$ python -q
>>> import numpy as np
>>> np.set_printoptions(precision=2, suppress=True, linewidth=120, sign=" ")
>>> data = np.loadtxt("sample15.csv", delimiter=",")
>>> data
array([[-3.,  1.,  0., -1., -1., -2.,  0.,  0.],
       [ 0.,  2.,  1., -2.,  3.,  2., -1.,  1.],
       [ 0.,  2.,  1., -2.,  3.,  2., -1.,  1.]])
>>> # columns 2 and 7 are equal
>>> B = data[0, 0] * data[1:] - np.outer(data[1:, 0], data[0])
>>> B
array([[ 0., -6., -3.,  6., -9., -6.,  3., -3.],
       [ 0., -6., -3.,  6., -9., -6.,  3., -3.]])
>>> np.flatnonzero(~B.round(6).any(axis=1))
array([], dtype=int64)
>>> np.linalg.matrix_rank(B), np.linalg.matrix_rank(data)
(np.int64(1), np.int64(2))
>>> ang = np.radians(15)
>>> r_ = np.eye(8)
>>> r_[2, 2] = r_[4, 4] = np.cos(ang)
>>> r_[2, 4], r_[4, 2] = -np.sin(ang), np.sin(ang)
>>> r_
array([[ 1.  ,  0.  ,  0.  ,  0.  ,  0.  ,  0.  ,  0.  ,  0.  ],
       [ 0.  ,  1.  ,  0.  ,  0.  ,  0.  ,  0.  ,  0.  ,  0.  ],
       [ 0.  ,  0.  ,  0.97,  0.  , -0.26,  0.  ,  0.  ,  0.  ],
       [ 0.  ,  0.  ,  0.  ,  1.  ,  0.  ,  0.  ,  0.  ,  0.  ],
       [ 0.  ,  0.  ,  0.26,  0.  ,  0.97,  0.  ,  0.  ,  0.  ],
       [ 0.  ,  0.  ,  0.  ,  0.  ,  0.  ,  1.  ,  0.  ,  0.  ],
       [ 0.  ,  0.  ,  0.  ,  0.  ,  0.  ,  0.  ,  1.  ,  0.  ],
       [ 0.  ,  0.  ,  0.  ,  0.  ,  0.  ,  0.  ,  0.  ,  1.  ]])
>>> B = data @ r_.T
>>> B
array([[-3.  ,  1.  ,  0.26, -1.  , -0.97, -2.  ,  0.  ,  0.  ],
       [ 0.  ,  2.  ,  0.19, -2.  ,  3.16,  2.  , -1.  ,  1.  ],
       [ 0.  ,  2.  ,  0.19, -2.  ,  3.16,  2.  , -1.  ,  1.  ]])
>>> np.round(np.linalg.norm(data[2] - data[1]), 2)
np.float64(0.0)
>>> np.linalg.norm(data, axis=0)
array([ 3.  ,  3.  ,  1.41,  3.  ,  4.36,  3.46,  1.41,  1.41])
>>> print(round(float(np.linalg.norm(data, "nuc")), 2))
10.9
>>> round(float(np.linalg.norm(data) ** 2 / np.linalg.norm(data, 2) ** 2), 2)
1.32
>>> np.linalg.norm(data, axis=1)
array([ 4. ,  4.9,  4.9])
>>> round(float(np.linalg.norm(data[2], 1)), 2), round(float(np.linalg.norm(data[2], np.inf)), 2)
(12.0, 3.0)
>>> rank = np.linalg.matrix_rank(data)
>>> rank
np.int64(2)
>>> null = np.linalg.svd(data)[2][rank:].T
>>> [int(np.linalg.matrix_rank(np.delete(data, i, axis=0))) for i in range(3)]
[1, 2, 2]
>>> null.shape
(8, 6)
>>> rng = np.random.default_rng(50836)
>>> lab = rng.integers(0, 3, 8)
>>> F = (lab[:, None] == lab) * -3 + np.eye(8)
>>> F
array([[-2.,  0., -3.,  0.,  0.,  0.,  0.,  0.],
       [ 0., -2.,  0., -3., -3., -3.,  0., -3.],
       [-3.,  0., -2.,  0.,  0.,  0.,  0.,  0.],
       [ 0., -3.,  0., -2., -3., -3.,  0., -3.],
       [ 0., -3.,  0., -3., -2., -3.,  0., -3.],
       [ 0., -3.,  0., -3., -3., -2.,  0., -3.],
       [ 0.,  0.,  0.,  0.,  0.,  0., -2.,  0.],
       [ 0., -3.,  0., -3., -3., -3.,  0., -2.]])
>>> # equal to its transpose
>>> evals, V = np.linalg.eigh(F)
>>> x0 = np.array([2, 0, 2, -3, 5, 4, 5, -5])
>>> np.abs(F).sum(axis=1).max(), round(float(np.abs(evals).max()), 2)
(np.float64(14.0), 14.0)
>>> print(x0 @ F @ x0)
-18.0
>>> Uu, s, VT = np.linalg.svd(F, full_matrices=False)
>>> Uu.shape, s.shape, VT.shape
((8, 8), (8,), (8, 8))
>>> print(np.round(np.abs(VT[0]), 2) + 0)
[ 0.    0.45  0.    0.45  0.45  0.45  0.    0.45]
>>> print(s / s[0])
[ 1.    0.36  0.14  0.07  0.07  0.07  0.07  0.07]
>>> u = np.array([1, 2, 2, -1, -1, 1, -2, 1, 0, 1])
>>> g = np.array([6, 4, 1, 5, 5, 9, 4, 6])
>>> K = u[:, None] + g[None, :]
>>> print(K)
[[ 7  5  2  6  6 10  5  7]
 [ 8  6  3  7  7 11  6  8]
 [ 8  6  3  7  7 11  6  8]
 [ 5  3  0  4  4  8  3  5]
 [ 5  3  0  4  4  8  3  5]
 [ 7  5  2  6  6 10  5  7]
 [ 4  2 -1  3  3  7  2  4]
 [ 7  5  2  6  6 10  5  7]
 [ 6  4  1  5  5  9  4  6]
 [ 7  5  2  6  6 10  5  7]]
>>> # column 4 repeats column 3
>>> np.argsort(-np.linalg.norm(K, axis=0).round(6), kind="stable")[:3]
array([ 5,  0,  7])
>>> round(np.linalg.norm(K, 2) / np.linalg.norm(K), 2)
np.float64(1.0)
>>> try:
...     np.linalg.inv(K)
... except np.linalg.LinAlgError as e:
...     print(e)
... 
Last 2 dimensions of the array must be square
>>> round(float(np.trace(np.linalg.pinv(K) @ K)), 2)
2.0
>>> np.linalg.lstsq(K[:-1].T, K[-1])[2]
np.int32(2)
>>> np.allclose(K[:-1].T @ np.linalg.lstsq(K[:-1].T, K[-1])[0], K[-1])
True
>>> B = K + rng.integers(-2, 3, (10, 2)) @ rng.integers(-2, 3, (2, 8))
>>> B
array([[ 9,  5, -1,  5,  7, 10,  6, 10],
       [ 6,  6,  6,  8,  6, 11,  5,  5],
       [10,  2,  1,  7,  7, 13,  8, 12],
       [ 6, -3,  0,  5,  3, 11,  5,  8],
       [ 5,  3,  0,  4,  4,  8,  3,  5],
       [ 8, 11, -1,  4,  8,  7,  4,  7],
       [ 4,  2, -1,  3,  3,  7,  2,  4],
       [ 5,  5,  5,  7,  5, 10,  4,  4],
       [ 9,  6, -4,  3,  7,  8,  5, 10],
       [ 6,  3,  4,  7,  5, 11,  5,  6]])
>>> np.linalg.matrix_rank(B - K, tol=1e-8)
np.int64(2)
>>> lab = rng.integers(0, 2, 6)
>>> W0 = np.array([[-1, 0, 2, -1, 1, 0],
...     [0, 2, 1, -3, 2, 1],
...     [2, 3, 0, -3, 2, 3],
...     [-3, 1, -2, -3, 0, 1],
...     [1, 0, -1, -1, 1, -3],
...     [-1, -1, -3, -3, -2, 0]]) * (lab[:, None] == lab)
>>> W0
array([[-1,  0,  0, -1,  1,  0],
       [ 0,  2,  0, -3,  2,  1],
       [ 0,  0,  0,  0,  0,  0],
       [-3,  1,  0, -3,  0,  1],
       [ 1,  0,  0, -1,  1, -3],
       [-1, -1,  0, -3, -2,  0]])
>>> Uu, s, VT = np.linalg.svd(W0)
>>> np.argmax(s[:-1] / (s[1:] + 1e-6)) + 1
np.int64(5)
>>> B = Uu[:, :5] @ np.diag(s[:5]) @ VT[:5]
>>> np.linalg.matrix_rank(B)
np.int64(5)
>>> B.round(2) + 0
array([[-1.,  0.,  0., -1.,  1.,  0.],
       [ 0.,  2.,  0., -3.,  2.,  1.],
       [ 0.,  0.,  0.,  0.,  0.,  0.],
       [-3.,  1.,  0., -3.,  0.,  1.],
       [ 1.,  0.,  0., -1.,  1., -3.],
       [-1., -1.,  0., -3., -2.,  0.]])
>>> round(float(np.linalg.norm(W0 - B, 2)), 2), round(float(s[5]), 2)
(0.0, 0.0)
>>> Uu, s, VT = np.linalg.svd(W0)
>>> V = VT[:(s > 1e-8).sum()]
>>> x0 = W0[2] + -1 * W0[3] + rng.integers(2) * np.eye(6)[1]
>>> x0
array([ 3., -1.,  0.,  3.,  0., -1.])
>>> np.round(np.diag(V.T @ V), 2) + 0
array([ 1.,  1.,  0.,  1.,  1.,  1.])
>>> np.allclose(V.T @ V @ x0, x0)
True
>>> lab = rng.permutation(6)
>>> lab
array([ 4,  3,  1,  5,  2,  0])
>>> B = W0[lab][:, lab]
>>> B
array([[ 1, -1,  0, -3,  0,  1],
       [ 0, -3,  1,  1,  0, -3],
       [ 2, -3,  2,  1,  0,  0],
       [-2, -3, -1,  0,  0, -1],
       [ 0,  0,  0,  0,  0,  0],
       [ 1, -1,  0,  0,  0, -1]])
>>> x0 = np.array([3, -2, 2, -2, 2, 0])
>>> a = np.maximum(W0 @ x0, 0)
>>> print(a)
[ 1  6  0  0  7  1]
>>> np.tanh(W0 @ x0)
array([ 0.76,  1.  ,  0.  , -1.  ,  1.  ,  0.76])
>>> np.maximum(W0 @ x0, 0) - np.maximum(-W0 @ x0, 0)
array([ 1,  6,  0, -5,  7,  1])
>>> np.maximum(W0 @ (3 * x0), 0)
array([  3,  18,   0,   0,  21,   3])
>>> X = np.load("run1.npy")
>>> X
array([[  0,   0,   0,   0,   0,   0],
       [ 12,  12, -12,  -6,  12,   0],
       [  0,   0,   0,   0,   0,   0],
       [  2,   2,  -2,  -1,   2,   0],
       [ 14,  14, -14,  -7,  14,   0],
       [  4,   4,  -4,  -2,   4,   0]])
>>> # column 1 repeats column 0
>>> B = X + rng.integers(-2, 3, (6, 1)) @ rng.integers(-2, 3, (1, 6))
>>> B
array([[  1,   1,   0,   0,   0,   2],
       [ 10,  10, -12,  -6,  12,  -4],
       [ -2,  -2,   0,   0,   0,  -4],
       [  2,   2,  -2,  -1,   2,   0],
       [ 16,  16, -14,  -7,  14,   4],
       [  6,   6,  -4,  -2,   4,   4]])
>>> np.abs(B - X).sum(axis=1)
array([ 4,  8,  8,  0,  8,  8])
>>> np.linalg.matrix_rank(B - X, tol=1e-8)
np.int64(1)
>>> np.round(np.linalg.svd(B - X, compute_uv=False), 2) + 0
array([ 10.1,   0. ,   0. ,   0. ,   0. ,   0. ])
>>> round(np.linalg.norm(X, 2) / np.linalg.norm(X), 2)
np.float64(1.0)
>>> M = np.load("a.npy")
>>> M
array([[-1.28,  2.12,  0.62, -2.99,  0.73],
       [ 1.92, -1.72, -0.21, -1.43,  2.69],
       [-1.8 ,  0.73, -2.25,  1.38,  2.3 ],
       [ 2.05,  1.43, -2.81, -0.73, -1.15],
       [ 1.8 ,  2.44,  1.63,  1.61,  1.26]])
>>> proj = np.triu(np.array([[3, -1, 0, 0, 2],
...     [-1, 2, -3, 2, 1],
...     [2, 1, -1, -1, 1],
...     [-3, -2, 0, 3, -2],
...     [3, -1, -3, -2, -3]]), 1) + np.eye(5)
>>> B = proj @ M @ np.linalg.inv(proj)
>>> np.round(np.linalg.det(B), 2)
np.float64(1024.0)
>>> B = M / np.sqrt((M ** 2).mean(axis=1, keepdims=True))
>>> print(np.linalg.norm(B, axis=1))
[ 2.24  2.24  2.24  2.24  2.24]
>>> print(np.linalg.matrix_rank(B) == np.linalg.matrix_rank(M))
True
>>> arr = np.load("out14.npy")
>>> arr
array([[-2.76,  0.3 ,  1.7 , -1.4 , -0.9 ],
       [ 3.24, -1.1 ,  1.4 ,  0.3 ,  1.1 ],
       [ 2.95, -0.2 , -0.9 , -0.6 ,  1.  ],
       [ 4.85,  0.2 , -1.1 ,  0.5 ,  1.6 ],
       [ 3.64, -0.9 ,  1.1 ,  0.  ,  1.2 ],
       [ 0.95,  0.3 , -1.5 ,  0.3 ,  0.3 ],
       [ 1.15,  0.6 , -2.  ,  1.3 ,  0.4 ],
       [-0.9 ,  0.  , -1.2 ,  2.2 , -0.3 ],
       [-2.91,  0.7 , -0.7 , -1.4 , -1.  ],
       [-0.62, -0.1 , -0.5 , -0.8 , -0.2 ],
       [-1.59, -0.1 ,  1.4 , -1.7 , -0.5 ],
       [-0.71,  2.  ,  1.7 ,  0.4 , -0.2 ],
       [ 1.25, -2.6 , -0.2 ,  0.  ,  0.4 ],
       [-3.84,  0.1 ,  0.3 ,  0.3 , -1.3 ],
       [ 1.19,  0.4 , -0.5 ,  0.2 ,  0.4 ],
       [-1.14, -0.7 , -0.7 ,  1.2 , -0.4 ],
       [ 0.57, -1.8 , -2.4 , -1.3 ,  0.2 ],
       [-5.42,  0.4 , -0.1 , -1.3 , -1.8 ],
       [-0.04, -0.1 , -0.3 , -1.1 ,  0.  ],
       [-2.38,  2.3 , -0.2 , -0.9 , -0.8 ],
       [-0.54, -1.5 ,  0.7 ,  1.1 , -0.2 ],
       [-3.95, -1.5 ,  0.6 ,  0.1 , -1.3 ],
       [-5.19,  0.2 , -0.2 ,  0.2 , -1.7 ],
       [ 4.34, -1.1 , -0.6 , -0.6 ,  1.4 ],
       [-4.09,  0.  , -0.3 ,  0.  , -1.4 ],
       [-0.66, -1.2 ,  0.7 ,  1.1 , -0.2 ],
       [-4.49,  0.6 , -0.1 , -1.2 , -1.5 ],
       [ 0.89,  0.3 , -0.4 , -1.1 ,  0.3 ],
       [ 0.3 ,  0.3 , -0.9 ,  0.7 ,  0.1 ],
       [ 0.34,  0.2 , -1.1 , -0.2 ,  0.1 ],
       [ 0.87, -0.1 ,  0.1 ,  0.5 ,  0.3 ],
       [ 0.97, -1.4 , -1.  , -1.3 ,  0.3 ],
       [-6.26, -0.7 , -0.4 ,  0.4 , -2.1 ],
       [ 2.64,  0.7 ,  1.4 ,  3.2 ,  0.9 ],
       [ 6.22,  0.6 , -0.8 , -0.6 ,  2.1 ],
       [-3.95,  0.3 ,  1.3 ,  0.2 , -1.3 ]])
>>> C2 = np.cov(arr, rowvar=False)
>>> round(float(np.corrcoef(arr[:, 3], arr[:, 0])[0, 1]), 2)
0.15
>>> np.argwhere(np.triu(np.abs(np.corrcoef(arr.T)) > 0.8, 1))
array([[ 0,  4]])
>>> B = arr + rng.integers(-2, 3, (36, 4)) @ rng.integers(-2, 3, (4, 5))
>>> print(B)
[[ -2.76   8.3   -3.3   -3.4   -2.9 ]
 [  9.24   4.9    1.4   -2.7    0.1 ]
 [  4.95   1.8    0.1   -1.6    2.  ]
 [ -1.15  -5.8   -4.1    3.5    0.6 ]
 [  7.64   3.1   -2.9   -2.    -0.8 ]
 [ -0.05  -2.7    1.5    1.3    3.3 ]
 [ -3.85   1.6    6.     2.3    3.4 ]
 [  4.1   -1.    -3.2    1.2   -1.3 ]
 [-10.91   4.7    4.3   -0.4    2.  ]
 [ -2.62  -6.1    5.5    1.2    1.8 ]
 [ -8.59   2.9    1.4   -0.7   -1.5 ]
 [ -1.71  -5.    -0.3    2.4   -2.2 ]
 [ -1.75  -3.6    3.8    1.     1.4 ]
 [ -4.84  -2.9   -2.7    1.3   -2.3 ]
 [ -0.81  -5.6   -3.5    2.2    0.4 ]
 [ -0.14   2.3   -0.7    0.2    0.6 ]
 [ -3.43  -9.8   -3.4    1.7   -0.8 ]
 [ -7.42  -5.6   -6.1    0.7   -3.8 ]
 [ -7.04  -9.1   -0.3    2.9    0.  ]
 [ -2.38  -1.7    0.8    0.1    0.2 ]
 [  2.46  -0.5   -0.3    0.1    0.8 ]
 [ -6.95  -2.5   -1.4    1.1   -2.3 ]
 [-13.19  -7.8    4.8    4.2   -1.7 ]
 [  3.34  -8.1    0.4    1.4    3.4 ]
 [ -4.09  -8.     4.7    2.     0.6 ]
 [ -5.66  -4.2    0.7    3.1   -2.2 ]
 [ -7.49   3.6    2.9   -1.2    0.5 ]
 [  2.89   6.3   -0.4   -3.1    2.3 ]
 [  0.3   -3.7   -2.9    1.7    1.1 ]
 [  2.34  -5.8    4.9    0.8    3.1 ]
 [  2.87  -2.1    5.1    0.5    4.3 ]
 [ -5.03  -3.4    1.     0.7    0.3 ]
 [ -6.26  -0.7    2.6    0.4    1.9 ]
 [ -4.36  -0.3    2.4    5.2    0.9 ]
 [  2.22  -3.4    0.2    1.4    4.1 ]
 [  6.05   2.3   -3.7   -2.8   -2.3 ]]
>>> print(np.linalg.matrix_rank(B - arr, tol=1e-8))
4
>>> np.abs(B - arr).sum(axis=1)
array([ 17.,  16.,   7.,  19.,  16.,  11.,  18.,  10.,  21.,  18.,  12.,  14.,  10.,   9.,  13.,   6.,  17.,  18.,
        20.,   7.,   7.,   8.,  25.,  13.,  17.,  12.,  11.,  12.,   8.,  18.,  13.,  12.,   7.,  11.,  13.,  21.])
>>> print(np.round(np.linalg.svd(B - arr, compute_uv=False), 2) + 0)
[ 35.76  22.76  19.48   6.07   0.  ]
>>> feats = np.load("x.npy")
>>> feats.round(2) + 0
array([[-0.22,  0.09,  0.09, -0.37,  0.58, -0.04,  0.05,  0.67, -0.09],
       [ 0.3 , -0.27, -0.03, -0.24, -0.42, -0.69,  0.16,  0.32,  0.04],
       [ 0.27,  0.08, -0.12,  0.2 ,  0.4 , -0.42, -0.71, -0.09,  0.15],
       [ 0.32,  0.37, -0.4 , -0.35,  0.28, -0.06,  0.44, -0.32,  0.33],
       [ 0.3 ,  0.  , -0.69,  0.06, -0.09,  0.25, -0.1 ,  0.26, -0.53],
       [ 0.  , -0.23,  0.15,  0.07,  0.38, -0.32,  0.29, -0.4 , -0.65],
       [ 0.3 , -0.27,  0.23, -0.71, -0.04,  0.3 , -0.35, -0.23, -0.12],
       [-0.27, -0.77, -0.41,  0.  ,  0.22,  0.06,  0.04, -0.07,  0.33],
       [-0.66,  0.26, -0.32, -0.36, -0.23, -0.28, -0.24, -0.23, -0.16]])
>>> # orthonormal columns
>>> x0 = np.array([-6, -6, -9, 5, -6, 0, -2, 0, 6])
>>> np.abs(np.linalg.eigvals(feats))
array([ 1.,  1.,  1.,  1.,  1.,  1.,  1.,  1.,  1.])
>>> np.sort(np.abs(np.degrees(np.angle(np.linalg.eigvals(feats)))))
array([   0.  ,   74.11,   74.11,   95.58,   95.58,  132.51,  132.51,  168.52,  168.52])
>>> np.round(feats.T @ (feats @ x0), 2) + 0
array([-6., -6., -9.,  5., -6.,  0., -2.,  0.,  6.])
>>> np.round(np.linalg.inv(feats), 2) + 0
array([[-0.22,  0.3 ,  0.27,  0.32,  0.3 ,  0.  ,  0.3 , -0.27, -0.66],
       [ 0.09, -0.27,  0.08,  0.37,  0.  , -0.23, -0.27, -0.77,  0.26],
       [ 0.09, -0.03, -0.12, -0.4 , -0.69,  0.15,  0.23, -0.41, -0.32],
       [-0.37, -0.24,  0.2 , -0.35,  0.06,  0.07, -0.71,  0.  , -0.36],
       [ 0.58, -0.42,  0.4 ,  0.28, -0.09,  0.38, -0.04,  0.22, -0.23],
       [-0.04, -0.69, -0.42, -0.06,  0.25, -0.32,  0.3 ,  0.06, -0.28],
       [ 0.05,  0.16, -0.71,  0.44, -0.1 ,  0.29, -0.35,  0.04, -0.24],
       [ 0.67,  0.32, -0.09, -0.32,  0.26, -0.4 , -0.23, -0.07, -0.23],
       [-0.09,  0.04,  0.15,  0.33, -0.53, -0.65, -0.12,  0.33, -0.16]])
